$ python -q
>>> import numpy as np
>>> from numpy import linalg as LA
>>> np.set_printoptions(suppress=True, linewidth=200)
>>> def rnd(a):
...     return np.round(a, 2) + 0
... 
>>> arr = np.loadtxt("test7.csv", delimiter=",")
>>> print(arr)
[[ 33.  -7.  -6.  18.   6.  -3.  -1.  20.  -4.   8. -32.]
 [ -7.  43.  18.   1.  -7. -12. -17.  -6. -23. -18.  18.]
 [ -6.  18.  47.  13. -27.  -8. -16. -26. -17. -14.  -5.]
 [ 18.   1.  13.  58.   3.  -1.  14.  11. -18.  14. -13.]
 [  6.  -7. -27.   3.  49.  27.  -5.  26.  16. -11. -12.]
 [ -3. -12.  -8.  -1.  27.  47.  -1.  -2.   6.  -1.  -6.]
 [ -1. -17. -16.  14.  -5.  -1.  60.  -7.  -2.  30.  13.]
 [ 20.  -6. -26.  11.  26.  -2.  -7.  49.  -8.  -4. -12.]
 [ -4. -23. -17. -18.  16.   6.  -2.  -8.  53.  -1. -16.]
 [  8. -18. -14.  14. -11.  -1.  30.  -4.  -1.  54.   0.]
 [-32.  18.  -5. -13. -12.  -6.  13. -12. -16.   0.  56.]]
>>> # equal to its transpose
>>> vals, evecs = LA.eigh(arr)
>>> print(rnd(vals))
[  0.25   2.21   5.68  18.03  22.28  30.49  54.    72.53  99.05 108.37 136.11]
>>> print(rnd(vals.sum()), np.trace(arr))
549.0 549.0
>>> print(rnd(LA.eigvalsh(arr + -2 * np.eye(11))))
[ -1.75   0.21   3.68  16.03  20.28  28.49  52.    70.53  97.05 106.37 134.11]
>>> print(rnd(evecs @ np.diag(vals) @ evecs.T))
[[ 33.  -7.  -6.  18.   6.  -3.  -1.  20.  -4.   8. -32.]
 [ -7.  43.  18.   1.  -7. -12. -17.  -6. -23. -18.  18.]
 [ -6.  18.  47.  13. -27.  -8. -16. -26. -17. -14.  -5.]
 [ 18.   1.  13.  58.   3.  -1.  14.  11. -18.  14. -13.]
 [  6.  -7. -27.   3.  49.  27.  -5.  26.  16. -11. -12.]
 [ -3. -12.  -8.  -1.  27.  47.  -1.  -2.   6.  -1.  -6.]
 [ -1. -17. -16.  14.  -5.  -1.  60.  -7.  -2.  30.  13.]
 [ 20.  -6. -26.  11.  26.  -2.  -7.  49.  -8.  -4. -12.]
 [ -4. -23. -17. -18.  16.   6.  -2.  -8.  53.  -1. -16.]
 [  8. -18. -14.  14. -11.  -1.  30.  -4.  -1.  54.   0.]
 [-32.  18.  -5. -13. -12.  -6.  13. -12. -16.   0.  56.]]
>>> print(rnd(LA.svd(arr, compute_uv=False)))
[136.11 108.37  99.05  72.53  54.    30.49  22.28  18.03   5.68   2.21   0.25]
>>> print(rnd(np.abs(evecs[:, -1])))
[0.26 0.37 0.42 0.09 0.43 0.24 0.11 0.35 0.29 0.15 0.35]
>>> print(np.unique(vals.round(6) + 0, return_counts=True)[1])
[1 1 1 1 1 1 1 1 1 1 1]
>>> print((vals > 1e-8).sum(), (vals < -1e-8).sum())
11 0
>>> rng = np.random.default_rng(931622)
>>> th = rng.uniform(0, 2 * np.pi, 19)
>>> O, _ = LA.qr(np.array([[1.6, 0.6],
...     [-0.7, -0.5],
...     [0.0, -2.2],
...     [-1.8, -1.4],
...     [0.1, 0.1],
...     [-0.4, 1.8]]))
>>> M = 10 * np.c_[np.cos(th), np.sin(th)] @ O.T
>>> print(rnd(M))
[[ 6.26 -2.55  1.69 -6.48  0.34 -3.06]
 [ 1.82 -1.52 -6.75 -4.27  0.31  5.53]
 [-5.92  2.25 -3.14  5.63 -0.28  4.26]
 [ 1.49 -1.39 -6.88 -3.94  0.29  5.73]
 [ 6.13 -2.43  2.38 -6.12  0.32 -3.64]
 [-6.23  2.79  0.6   7.2  -0.41  1.02]
 [-5.43  1.91 -4.27  4.7  -0.22  5.15]
 [ 3.2  -2.04 -5.91 -5.55  0.37  4.44]
 [ 4.23 -1.22  5.82 -2.84  0.1  -6.22]
 [ 0.26 -0.89 -7.21 -2.67  0.22  6.33]
 [ 2.64 -1.84 -6.31 -5.05  0.34  4.93]
 [-2.3   1.71  6.5   4.73 -0.33 -5.19]
 [-2.32  0.26 -6.98  0.32  0.05  6.76]
 [ 2.25 -0.23  7.   -0.22 -0.06 -6.77]
 [-6.31  2.74 -0.19  7.03 -0.39  1.75]
 [ 3.59 -2.18 -5.58 -5.88  0.38  4.05]
 [ 2.98 -1.96 -6.08 -5.35  0.36  4.64]
 [-6.17  2.8   0.94  7.25 -0.41  0.71]
 [ 2.03 -0.12  7.07  0.05 -0.07 -6.77]]
>>> idx = rng.permutation(11)
>>> Y = arr[:, idx] * rng.choice([-1, 1], 11)
>>> print(Y)
[[  7.  20. -18.   1.   3.  32.  -4.   6. -33.   6.  -8.]
 [-43.  -6.  -1.  17.  12. -18. -23. -18.   7.  -7.  18.]
 [-18. -26. -13.  16.   8.   5. -17. -47.   6. -27.  14.]
 [ -1.  11. -58. -14.   1.  13. -18. -13. -18.   3. -14.]
 [  7.  26.  -3.   5. -27.  12.  16.  27.  -6.  49.  11.]
 [ 12.  -2.   1.   1. -47.   6.   6.   8.   3.  27.   1.]
 [ 17.  -7. -14. -60.   1. -13.  -2.  16.   1.  -5. -30.]
 [  6.  49. -11.   7.   2.  12.  -8.  26. -20.  26.   4.]
 [ 23.  -8.  18.   2.  -6.  16.  53.  17.   4.  16.   1.]
 [ 18.  -4. -14. -30.   1.  -0.  -1.  14.  -8. -11. -54.]
 [-18. -12.  13. -13.   6. -56. -16.   5.  32. -12.  -0.]]
>>> U, _, Vh = LA.svd(arr.T @ Y)
>>> print(rnd(U @ Vh))
[[ 0.  0.  0.  0.  0.  0.  0.  0. -1.  0.  0.]
 [-1.  0.  0.  0.  0.  0.  0.  0.  0.  0.  0.]
 [ 0.  0.  0.  0.  0.  0.  0. -1.  0.  0.  0.]
 [ 0.  0. -1.  0.  0.  0.  0.  0.  0.  0.  0.]
 [ 0.  0.  0.  0.  0.  0.  0.  0.  0.  1.  0.]
 [ 0.  0.  0.  0. -1.  0.  0.  0.  0.  0.  0.]
 [ 0.  0.  0. -1.  0.  0.  0.  0.  0.  0.  0.]
 [ 0.  1.  0.  0.  0.  0.  0.  0.  0.  0.  0.]
 [ 0.  0.  0.  0.  0.  0.  1.  0.  0.  0.  0.]
 [ 0.  0.  0.  0.  0.  0.  0.  0.  0.  0. -1.]
 [ 0.  0.  0.  0.  0. -1.  0.  0.  0.  0.  0.]]
>>> print(rnd(LA.lstsq(arr, Y)[0]))
[[ 0.  0.  0.  0.  0.  0.  0.  0. -1.  0.  0.]
 [-1.  0.  0.  0.  0.  0.  0.  0.  0.  0.  0.]
 [ 0.  0.  0.  0.  0.  0.  0. -1.  0.  0.  0.]
 [ 0.  0. -1.  0.  0.  0.  0.  0.  0.  0.  0.]
 [ 0.  0.  0.  0.  0.  0.  0.  0.  0.  1.  0.]
 [ 0.  0.  0.  0. -1.  0.  0.  0.  0.  0.  0.]
 [ 0.  0.  0. -1.  0.  0.  0.  0.  0.  0.  0.]
 [ 0.  1.  0.  0.  0.  0.  0.  0.  0.  0.  0.]
 [ 0.  0.  0.  0.  0.  0.  1.  0.  0.  0.  0.]
 [ 0.  0.  0.  0.  0.  0.  0.  0.  0.  0. -1.]
 [ 0.  0.  0.  0.  0. -1.  0.  0.  0.  0.  0.]]
>>> A = np.array([[-3, -3, 2, -2, 2, 3, 0, -3, 1],
...     [3, -1, 1, 2, -2, -3, -2, -2, -2],
...     [-1, 3, 2, -3, 3, 3, 1, 3, 2],
...     [-2, 0, 3, -3, -3, 1, 1, 0, 3],
...     [0, 1, 2, -2, 1, 0, 1, -2, 0],
...     [0, -1, 1, 2, 2, -3, 3, -1, 1],
...     [-2, 2, 1, -2, -1, 2, -2, -3, 1],
...     [0, -2, -2, 2, 2, -1, 0, 1, 0],
...     [-1, -1, -1, 3, 2, 1, 3, 0, 2],
...     [2, 3, -2, 0, 1, 1, -1, -2, 2],
...     [-2, -2, -3, -3, 0, 1, -1, -3, -1],
...     [0, -2, -2, -1, 3, -3, 1, -1, 3],
...     [-1, 2, 3, 3, 2, 1, 0, -2, -3],
...     [0, -1, 1, 3, 3, 3, -3, -2, 0]])
>>> A[:, 6] = -3 * A[:, 1]
>>> print(A)
[[-3 -3  2 -2  2  3  9 -3  1]
 [ 3 -1  1  2 -2 -3  3 -2 -2]
 [-1  3  2 -3  3  3 -9  3  2]
 [-2  0  3 -3 -3  1  0  0  3]
 [ 0  1  2 -2  1  0 -3 -2  0]
 [ 0 -1  1  2  2 -3  3 -1  1]
 [-2  2  1 -2 -1  2 -6 -3  1]
 [ 0 -2 -2  2  2 -1  6  1  0]
 [-1 -1 -1  3  2  1  3  0  2]
 [ 2  3 -2  0  1  1 -9 -2  2]
 [-2 -2 -3 -3  0  1  6 -3 -1]
 [ 0 -2 -2 -1  3 -3  6 -1  3]
 [-1  2  3  3  2  1 -6 -2 -3]
 [ 0 -1  1  3  3  3  3 -2  0]]
>>> rk = LA.matrix_rank(A)
>>> print(rk)
8
>>> null = LA.svd(A)[2][rk:].T
>>> print([int(LA.matrix_rank(A[:, :j + 1])) for j in range(9)])
[1, 2, 3, 4, 5, 6, 6, 7, 8]
>>> print(null.shape)
(9, 1)
>>> print(rnd(null[:, 0] / null[np.abs(null[:, 0]).round(6).argmax(), 0]))
[0.   1.   0.   0.   0.   0.   0.33 0.   0.  ]
>>> print(rnd(null @ null.T))
[[0.  0.  0.  0.  0.  0.  0.  0.  0. ]
 [0.  0.9 0.  0.  0.  0.  0.3 0.  0. ]
 [0.  0.  0.  0.  0.  0.  0.  0.  0. ]
 [0.  0.  0.  0.  0.  0.  0.  0.  0. ]
 [0.  0.  0.  0.  0.  0.  0.  0.  0. ]
 [0.  0.  0.  0.  0.  0.  0.  0.  0. ]
 [0.  0.3 0.  0.  0.  0.  0.1 0.  0. ]
 [0.  0.  0.  0.  0.  0.  0.  0.  0. ]
 [0.  0.  0.  0.  0.  0.  0.  0.  0. ]]
>>> print([int(LA.matrix_rank(A[:i])) for i in range(1, len(A) + 1)])
[1, 2, 3, 4, 5, 6, 7, 8, 8, 8, 8, 8, 8, 8]
>>> print([int(LA.matrix_rank(np.delete(A, i, axis=0))) for i in range(14)])
[8, 8, 8, 8, 8, 8, 8, 8, 8, 8, 8, 8, 8, 8]
>>> print(np.allclose(A @ null, 0))
True
>>> print(LA.matrix_rank(A.T @ A), LA.matrix_rank(A @ A.T))
8 8
>>> w1 = np.array([[2, 0, 1, 1, 1, 2],
...     [3, 2, 0, 1, 1, 2],
...     [1, 2, 0, 1, 2, 2],
...     [2, 1, 3, 2, 0, 1],
...     [1, 3, 2, 2, 3, 1],
...     [3, 1, 2, 3, 1, 2],
...     [1, 1, 2, 3, 3, 1],
...     [2, 2, 0, 1, 2, 1],
...     [2, 3, 3, 2, 3, 1]])
>>> coef = np.array([2, -2, 2, 1, 1, 0])
>>> hid = np.maximum(A @ w1 + coef, 0)
>>> print((hid > 0).astype(int))
[[1 1 1 1 1 1]
 [0 0 1 0 0 0]
 [1 1 0 0 1 1]
 [1 1 0 0 1 1]
 [0 0 0 0 0 0]
 [0 1 1 1 1 1]
 [0 0 0 0 0 0]
 [1 1 1 1 1 1]
 [1 1 1 1 1 1]
 [1 0 0 0 0 0]
 [0 0 1 1 1 0]
 [0 1 1 1 1 0]
 [1 0 0 0 0 1]
 [1 1 1 1 1 1]]
>>> print(LA.matrix_rank(hid))
6
>>> basis = np.array([[0, 0, 1], [1, 4, 4], [0, 1, 0], [4, 0, 2], [3, 2, 3], [0, 4, 0]])
>>> print((hid @ basis).round(6).argmax(axis=1))
[0 1 1 2 0 2 0 0 2 2 0 0 1 0]
>>> print(w1 @ basis)
[[ 7 11  7]
 [ 9 18 16]
 [12 20 17]
 [ 9 11 10]
 [20 24 26]
 [16 16 16]
 [22 16 20]
 [12 16 18]
 [20 25 27]]
>>> print(hid @ basis)
[[233 144 197]
 [  0   1   0]
 [ 32 128 110]
 [ 20  24  27]
 [  0   0   0]
 [ 92  77  93]
 [  0   0   0]
 [149  86 127]
 [166 142 171]
 [  0   0   8]
 [ 19   4  11]
 [146 104 140]
 [  0  16   4]
 [185 167 180]]
>>> print(np.allclose(A[:-1].T @ LA.lstsq(A[:-1].T, A[-1])[0], A[-1]))
True
>>> K = rng.normal(size=(43, 13)) + 3 * np.array([3, 1, 4, 3, -4, -2, 7, -8, -1, -6, -6, -2, 6])
>>> print(rnd(K))
[[ 10.21   4.2   12.6    7.82 -13.58  -6.77  21.85 -25.6   -2.51 -18.81 -18.12  -6.87  16.34]
 [  8.8    3.56  12.84   9.61 -11.15  -5.24  19.98 -25.78  -3.69 -16.84 -16.98  -6.46  19.22]
 [  8.75   2.38  10.52   9.3  -13.14  -7.61  20.84 -24.2   -3.06 -17.77 -16.29  -6.34  20.  ]
 [  9.39   4.07  12.37   8.54 -12.21  -6.16  20.67 -22.8   -1.46 -20.25 -20.11  -6.43  19.  ]
 [ 10.98   4.82  12.4    7.94 -12.6   -5.62  21.32 -24.12  -3.64 -18.86 -19.26  -7.85  18.74]
 [ 10.37   2.62  12.16   9.29 -14.05  -6.21  18.89 -24.14  -3.37 -16.99 -17.82  -4.89  15.13]
 [  9.89   1.84  12.04   7.34 -10.87  -6.13  20.73 -24.52  -2.76 -16.18 -18.17  -6.26  18.69]
 [  8.15   3.25  12.51  10.75 -13.38  -6.5   20.98 -21.77  -2.71 -17.72 -17.41  -7.4   18.75]
 [  8.75   1.5   11.7    9.44 -10.28  -5.92  21.65 -24.35  -1.51 -17.56 -16.61  -5.99  17.84]
 [  9.14   5.58  11.91   8.58 -11.97  -6.67  20.96 -22.41  -3.27 -16.9  -18.64  -6.92  19.2 ]
 [ 10.81   3.1   11.18   8.27 -10.57  -5.68  20.64 -22.86  -3.94 -18.43 -19.    -5.57  18.75]
 [  9.6    3.67  11.6    8.07 -12.29  -8.    22.32 -22.23  -1.91 -19.45 -17.3   -5.64  17.9 ]
 [  9.     2.78  11.49   9.06 -12.1   -5.07  21.71 -26.24  -1.25 -18.69 -17.72  -6.92  17.56]
 [  9.17   3.63  11.25   7.97 -11.71  -5.57  20.55 -24.23  -0.64 -16.68 -18.2   -7.29  17.74]
 [  9.49   2.96  11.23   8.67 -12.13  -5.28  20.5  -22.76  -2.46 -19.23 -18.54  -5.53  16.93]
 [  8.97   3.05  11.18  10.62 -12.61  -5.97  20.97 -22.03  -2.77 -18.36 -17.22  -7.15  16.01]
 [  8.82   3.75  12.86   9.09 -10.99  -5.57  21.34 -23.42  -2.24 -16.34 -19.44  -3.03  18.19]
 [  9.25   1.83  12.61  10.48 -13.56  -4.92  22.2  -24.24  -2.38 -18.49 -17.43  -4.46  19.01]
 [  8.84   1.36  12.19   9.45 -10.61  -8.26  21.33 -23.79  -0.22 -16.09 -20.13  -6.09  16.88]
 [  9.61   2.75  10.88   8.47 -12.7   -5.04  21.04 -23.6   -4.35 -18.58 -17.44  -6.01  17.  ]
 [  8.21   1.3   11.36   9.33 -11.1   -7.51  21.96 -25.3   -3.88 -18.06 -19.05  -4.73  17.79]
 [  8.88   3.63  11.78   8.83 -12.44  -4.68  21.77 -23.6   -4.45 -18.15 -17.63  -6.3   18.82]
 [  9.82   2.39  11.44   8.78 -11.4   -4.72  21.99 -24.09  -2.44 -18.76 -17.37  -7.44  16.16]
 [  8.53   1.24  10.92   9.42 -12.52  -6.54  20.43 -23.9   -2.35 -18.14 -17.83  -6.92  18.12]
 [  8.5    3.13  11.67   8.79 -11.2   -7.2   19.7  -23.29  -1.22 -18.7  -18.9   -5.85  17.3 ]
 [ 10.62   3.18  11.85   9.84 -12.21  -4.73  20.52 -25.46  -3.04 -18.71 -19.54  -6.77  18.54]
 [  8.96   1.32  11.3    8.81 -12.53  -3.78  21.53 -23.77  -3.22 -18.16 -19.33  -6.15  19.22]
 [  7.97   3.01  12.85   9.99 -10.63  -4.73  20.56 -23.32  -3.89 -18.06 -18.75  -6.39  17.79]
 [  9.51   2.98  11.7    9.2  -11.51  -5.5   20.6  -24.23  -4.66 -17.11 -15.95  -5.62  18.09]
 [  9.48   2.49  10.69  10.24 -11.25  -5.98  20.81 -24.03  -4.48 -19.49 -18.08  -4.55  17.49]
 [  9.82   3.23  12.54  10.24 -10.88  -5.66  21.22 -24.01  -2.65 -18.41 -17.69  -6.71  18.65]
 [  8.35   2.15  13.36   7.66 -11.99  -6.32  20.29 -23.65  -3.21 -18.49 -17.97  -4.38  16.89]
 [  9.82   2.42  12.52   9.19 -11.68  -5.38  21.45 -23.83  -5.62 -18.44 -19.5   -4.62  17.16]
 [  9.12   4.2   11.3    9.12 -12.28  -5.41  21.27 -23.12  -3.46 -17.43 -16.81  -6.73  15.85]
 [  9.61   3.05  11.22   9.86 -12.6   -5.67  19.67 -25.49  -3.74 -18.64 -19.08  -5.2   19.08]
 [  9.52   3.06  11.5    8.59 -12.11  -6.13  22.91 -23.94  -4.81 -17.22 -18.22  -6.89  15.76]
 [  8.06   1.78  10.08   9.16 -12.95  -6.53  21.33 -22.98  -3.23 -17.7  -18.11  -6.84  18.24]
 [  6.65   4.44  12.56   9.16 -13.46  -5.05  22.96 -23.88  -3.62 -17.41 -17.75  -4.82  18.13]
 [  8.66   4.26  11.07  11.17 -12.38  -7.1   21.66 -22.79  -4.   -18.16 -18.33  -5.91  17.77]
 [  8.41   3.    12.17   8.35 -12.08  -5.33  21.46 -25.49  -2.68 -17.93 -17.45  -4.73  18.05]
 [  8.98   3.13  11.67   8.83 -12.18  -4.95  18.69 -24.96  -4.16 -20.47 -17.94  -5.75  16.82]
 [  7.91   4.05  12.59   7.94 -12.57  -6.28  19.84 -24.47  -1.98 -18.46 -19.48  -7.57  18.41]
 [  8.65   1.89  11.36   8.68 -10.52  -6.3   22.38 -22.31  -2.12 -18.07 -16.92  -3.54  19.62]]
>>> Y = np.array([[2, -1],
...     [-4, -4],
...     [-4, 0],
...     [-5, 0],
...     [-2, -3],
...     [-5, -5],
...     [5, 5],
...     [-3, 2],
...     [-3, -4],
...     [5, -1],
...     [-3, 5],
...     [-4, -5],
...     [3, -3]])
>>> print(np.vstack([K, Y.T]).shape)
(45, 13)
>>> print(LA.matrix_rank(np.vstack([K, Y.T])))
13
>>> Y = K + rng.integers(-2, 3, (43, 1)) @ rng.integers(-2, 3, (1, 13))
>>> print(rnd(Y))
[[ 10.21   4.2   16.6   11.82  -9.58  -6.77  19.85 -25.6   -0.51 -18.81 -16.12  -6.87  12.34]
 [  8.8    3.56   8.84   5.61 -15.15  -5.24  21.98 -25.78  -5.69 -16.84 -18.98  -6.46  23.22]
 [  8.75   2.38  10.52   9.3  -13.14  -7.61  20.84 -24.2   -3.06 -17.77 -16.29  -6.34  20.  ]
 [  9.39   4.07  14.37  10.54 -10.21  -6.16  19.67 -22.8   -0.46 -20.25 -19.11  -6.43  17.  ]
 [ 10.98   4.82  14.4    9.94 -10.6   -5.62  20.32 -24.12  -2.64 -18.86 -18.26  -7.85  16.74]
 [ 10.37   2.62   8.16   5.29 -18.05  -6.21  20.89 -24.14  -5.37 -16.99 -19.82  -4.89  19.13]
 [  9.89   1.84  14.04   9.34  -8.87  -6.13  19.73 -24.52  -1.76 -16.18 -17.17  -6.26  16.69]
 [  8.15   3.25  14.51  12.75 -11.38  -6.5   19.98 -21.77  -1.71 -17.72 -16.41  -7.4   16.75]
 [  8.75   1.5    9.7    7.44 -12.28  -5.92  22.65 -24.35  -2.51 -17.56 -17.61  -5.99  19.84]
 [  9.14   5.58  15.91  12.58  -7.97  -6.67  18.96 -22.41  -1.27 -16.9  -16.64  -6.92  15.2 ]
 [ 10.81   3.1   15.18  12.27  -6.57  -5.68  18.64 -22.86  -1.94 -18.43 -17.    -5.57  14.75]
 [  9.6    3.67  11.6    8.07 -12.29  -8.    22.32 -22.23  -1.91 -19.45 -17.3   -5.64  17.9 ]
 [  9.     2.78   9.49   7.06 -14.1   -5.07  22.71 -26.24  -2.25 -18.69 -18.72  -6.92  19.56]
 [  9.17   3.63  11.25   7.97 -11.71  -5.57  20.55 -24.23  -0.64 -16.68 -18.2   -7.29  17.74]
 [  9.49   2.96   7.23   4.67 -16.13  -5.28  22.5  -22.76  -4.46 -19.23 -20.54  -5.53  20.93]
 [  8.97   3.05   7.18   6.62 -16.61  -5.97  22.97 -22.03  -4.77 -18.36 -19.22  -7.15  20.01]
 [  8.82   3.75  14.86  11.09  -8.99  -5.57  20.34 -23.42  -1.24 -16.34 -18.44  -3.03  16.19]
 [  9.25   1.83  12.61  10.48 -13.56  -4.92  22.2  -24.24  -2.38 -18.49 -17.43  -4.46  19.01]
 [  8.84   1.36  10.19   7.45 -12.61  -8.26  22.33 -23.79  -1.22 -16.09 -21.13  -6.09  18.88]
 [  9.61   2.75  14.88  12.47  -8.7   -5.04  19.04 -23.6   -2.35 -18.58 -15.44  -6.01  13.  ]
 [  8.21   1.3    7.36   5.33 -15.1   -7.51  23.96 -25.3   -5.88 -18.06 -21.05  -4.73  21.79]
 [  8.88   3.63  15.78  12.83  -8.44  -4.68  19.77 -23.6   -2.45 -18.15 -15.63  -6.3   14.82]
 [  9.82   2.39   7.44   4.78 -15.4   -4.72  23.99 -24.09  -4.44 -18.76 -19.37  -7.44  20.16]
 [  8.53   1.24   8.92   7.42 -14.52  -6.54  21.43 -23.9   -3.35 -18.14 -18.83  -6.92  20.12]
 [  8.5    3.13   7.67   4.79 -15.2   -7.2   21.7  -23.29  -3.22 -18.7  -20.9   -5.85  21.3 ]
 [ 10.62   3.18  13.85  11.84 -10.21  -4.73  19.52 -25.46  -2.04 -18.71 -18.54  -6.77  16.54]
 [  8.96   1.32  15.3   12.81  -8.53  -3.78  19.53 -23.77  -1.22 -18.16 -17.33  -6.15  15.22]
 [  7.97   3.01  14.85  11.99  -8.63  -4.73  19.56 -23.32  -2.89 -18.06 -17.75  -6.39  15.79]
 [  9.51   2.98   9.7    7.2  -13.51  -5.5   21.6  -24.23  -5.66 -17.11 -16.95  -5.62  20.09]
 [  9.48   2.49  10.69  10.24 -11.25  -5.98  20.81 -24.03  -4.48 -19.49 -18.08  -4.55  17.49]
 [  9.82   3.23  16.54  14.24  -6.88  -5.66  19.22 -24.01  -0.65 -18.41 -15.69  -6.71  14.65]
 [  8.35   2.15  17.36  11.66  -7.99  -6.32  18.29 -23.65  -1.21 -18.49 -15.97  -4.38  12.89]
 [  9.82   2.42   8.52   5.19 -15.68  -5.38  23.45 -23.83  -7.62 -18.44 -21.5   -4.62  21.16]
 [  9.12   4.2    7.3    5.12 -16.28  -5.41  23.27 -23.12  -5.46 -17.43 -18.81  -6.73  19.85]
 [  9.61   3.05  13.22  11.86 -10.6   -5.67  18.67 -25.49  -2.74 -18.64 -18.08  -5.2   17.08]
 [  9.52   3.06   7.5    4.59 -16.11  -6.13  24.91 -23.94  -6.81 -17.22 -20.22  -6.89  19.76]
 [  8.06   1.78  14.08  13.16  -8.95  -6.53  19.33 -22.98  -1.23 -17.7  -16.11  -6.84  14.24]
 [  6.65   4.44  14.56  11.16 -11.46  -5.05  21.96 -23.88  -2.62 -17.41 -16.75  -4.82  16.13]
 [  8.66   4.26   9.07   9.17 -14.38  -7.1   22.66 -22.79  -5.   -18.16 -19.33  -5.91  19.77]
 [  8.41   3.    12.17   8.35 -12.08  -5.33  21.46 -25.49  -2.68 -17.93 -17.45  -4.73  18.05]
 [  8.98   3.13  11.67   8.83 -12.18  -4.95  18.69 -24.96  -4.16 -20.47 -17.94  -5.75  16.82]
 [  7.91   4.05  16.59  11.94  -8.57  -6.28  17.84 -24.47   0.02 -18.46 -17.48  -7.57  14.41]
 [  8.65   1.89  13.36  10.68  -8.52  -6.3   21.38 -22.31  -1.12 -18.07 -15.92  -3.54  17.62]]
>>> print(rnd(LA.svd(Y - K, compute_uv=False)))
[42.71  0.    0.    0.    0.    0.    0.    0.    0.    0.    0.    0.    0.  ]
>>> print(LA.matrix_rank(Y - K, tol=1e-8))
1
